$ python -q
>>> import numpy as np
>>> np.set_printoptions(suppress=True, linewidth=100)
>>> J = np.loadtxt("layer5.csv", delimiter=",")
>>> print(J.round(2))
[[-0.64 -0.01 -0.29  0.4   0.02 -0.49 -0.33]
 [-0.57 -0.54  0.31  0.07 -0.08  0.49  0.19]
 [ 0.   -0.44 -0.2  -0.48  0.69 -0.08 -0.23]
 [-0.5   0.65 -0.13 -0.47  0.13  0.23  0.16]
 [ 0.07 -0.21 -0.86  0.03 -0.22  0.2   0.36]
 [-0.07 -0.19 -0.01 -0.58 -0.67 -0.15 -0.4 ]
 [-0.1  -0.14  0.17 -0.23 -0.04 -0.62  0.71]]
>>> # orthonormal columns
>>> print(np.round(J[:, 4] @ J[:, 0], 2))
-0.0
>>> print(np.round(J.T @ J, 2) + 0)
[[1. 0. 0. 0. 0. 0. 0.]
 [0. 1. 0. 0. 0. 0. 0.]
 [0. 0. 1. 0. 0. 0. 0.]
 [0. 0. 0. 1. 0. 0. 0.]
 [0. 0. 0. 0. 1. 0. 0.]
 [0. 0. 0. 0. 0. 1. 0.]
 [0. 0. 0. 0. 0. 0. 1.]]
>>> M2 = np.array([[3, 1, 1],
...     [3, 3, 0],
...     [2, 5, 2],
...     [1, 2, 4],
...     [4, 2, 3],
...     [1, 0, 3],
...     [0, 4, 0]])
>>> print(np.linalg.matrix_rank(J @ M2))
3
>>> print(np.round(np.einsum("ij->j", J), 2))
[-1.81 -0.88 -1.01 -1.24 -0.16 -0.42  0.46]
>>> rng = np.random.default_rng(734268)
>>> z = rng.permutation(7)
>>> print(z)
[4 6 5 1 2 3 0]
>>> M2 = J[z][:, z]
>>> print(round(float(np.trace(M2)), 2))
-1.5
>>> print(M2.round(2))
[[-0.22  0.36  0.2  -0.21 -0.86  0.03  0.07]
 [-0.04  0.71 -0.62 -0.14  0.17 -0.23 -0.1 ]
 [-0.67 -0.4  -0.15 -0.19 -0.01 -0.58 -0.07]
 [-0.08  0.19  0.49 -0.54  0.31  0.07 -0.57]
 [ 0.69 -0.23 -0.08 -0.44 -0.2  -0.48  0.  ]
 [ 0.13  0.16  0.23  0.65 -0.13 -0.47 -0.5 ]
 [ 0.02 -0.33 -0.49 -0.01 -0.29  0.4  -0.64]]
